$ python -q
>>> import numpy as np
>>> import numpy.linalg as la
>>> np.set_printoptions(precision=2, suppress=True, linewidth=160, floatmode="fixed")
>>> data = np.loadtxt("run16.csv", delimiter=",")
>>> data
array([[ -1.12,  -0.43,  -2.01],
       [ -4.31,  -1.69,  -7.75],
       [  8.56,   3.40,  15.37],
       [  3.07,   1.24,   5.51],
       [ 10.64,   4.27,  19.24],
       [  2.40,   0.94,   4.33],
       [  3.54,   1.43,   6.28],
       [ -4.96,  -1.98,  -8.95],
       [-11.91,  -4.77, -21.40],
       [  4.93,   1.98,   8.89],
       [ -0.92,  -0.34,  -1.61],
       [ -6.58,  -2.68, -11.94],
       [  9.93,   3.98,  17.83],
       [ -1.44,  -0.58,  -2.60],
       [  3.99,   1.63,   7.15],
       [ -4.26,  -1.71,  -7.65],
       [  0.80,   0.34,   1.47]])
>>> Xs = data - data.mean(axis=0)
>>> V = la.svd(Xs)[2][:1]
>>> other = Xs - Xs @ V.T @ V
>>> np.cov(Xs @ V.T, rowvar=False)
array(163.74)
>>> la.norm(other, axis=1).round(6).argmax()
np.int64(11)
>>> (Xs @ V.T).std(axis=0)
array([12.41])
>>> Xs = data - data.mean(axis=0)
>>> U, sig, Vt = la.svd(Xs, full_matrices=False)
>>> np.round(sig ** 2 / (sig ** 2).sum(), 2) + 0
array([1.00, 0.00, 0.00])
>>> np.abs(Vt[-1])
array([0.08, 0.98, 0.17])
>>> sig
array([51.18,  0.09,  0.08])
>>> la.matrix_rank(Xs)
np.int64(3)
>>> np.round((sig ** 2).sum() ** 2 / (sig ** 4).sum(), 2)
np.float64(1.0)
>>> np.abs(Vt[0]).argmax()
np.int64(2)
>>> Vt[0] * np.sign(Vt[0, np.abs(Vt[0]).argmax()])
array([0.48, 0.19, 0.86])
>>> W0 = np.loadtxt("test16.csv", delimiter=",")
>>> W0
array([[-0.19, -0.19, -0.01, -0.18,  0.21],
       [ 1.09,  1.12,  0.00,  1.13, -1.07],
       [ 1.13,  1.18, -0.04,  1.17, -1.14],
       [ 1.90,  1.93,  0.00,  1.91, -1.91],
       [-4.58, -4.59, -0.02, -4.60,  4.59],
       [ 0.48,  0.50,  0.03,  0.46, -0.48],
       [ 1.98,  1.98,  0.02,  1.96, -1.97],
       [ 0.38,  0.36, -0.01,  0.37, -0.34],
       [ 0.88,  0.91, -0.02,  0.90, -0.88],
       [-2.33, -2.31, -0.04, -2.30,  2.30],
       [ 1.27,  1.25,  0.00,  1.26, -1.25],
       [ 1.78,  1.82,  0.02,  1.84, -1.84],
       [-0.88, -0.92,  0.00, -0.87,  0.85],
       [ 1.20,  1.19,  0.01,  1.18, -1.18],
       [-0.04, -0.06,  0.01, -0.06,  0.09],
       [-3.35, -3.32, -0.02, -3.35,  3.36],
       [ 1.68,  1.66,  0.01,  1.69, -1.67],
       [ 1.42,  1.37,  0.02,  1.39, -1.40],
       [ 1.32,  1.33,  0.00,  1.32, -1.34],
       [ 0.90,  0.91,  0.01,  0.90, -0.90],
       [ 4.19,  4.20, -0.02,  4.14, -4.21],
       [-3.06, -3.08,  0.02, -3.06,  3.03],
       [-0.16, -0.17, -0.01, -0.20,  0.16],
       [ 0.78,  0.77,  0.01,  0.81, -0.80],
       [-3.91, -3.91, -0.01, -3.91,  3.90],
       [ 0.14,  0.07,  0.03,  0.11, -0.17],
       [ 2.63,  2.64,  0.02,  2.60, -2.61],
       [ 1.19,  1.14,  0.03,  1.21, -1.15],
       [ 0.62,  0.61,  0.04,  0.61, -0.57]])
>>> la.matrix_rank(W0, rtol=0.1)
np.int64(1)
>>> la.cond(W0) > 100
np.True_
>>> round(np.log10(la.cond(W0)))
2
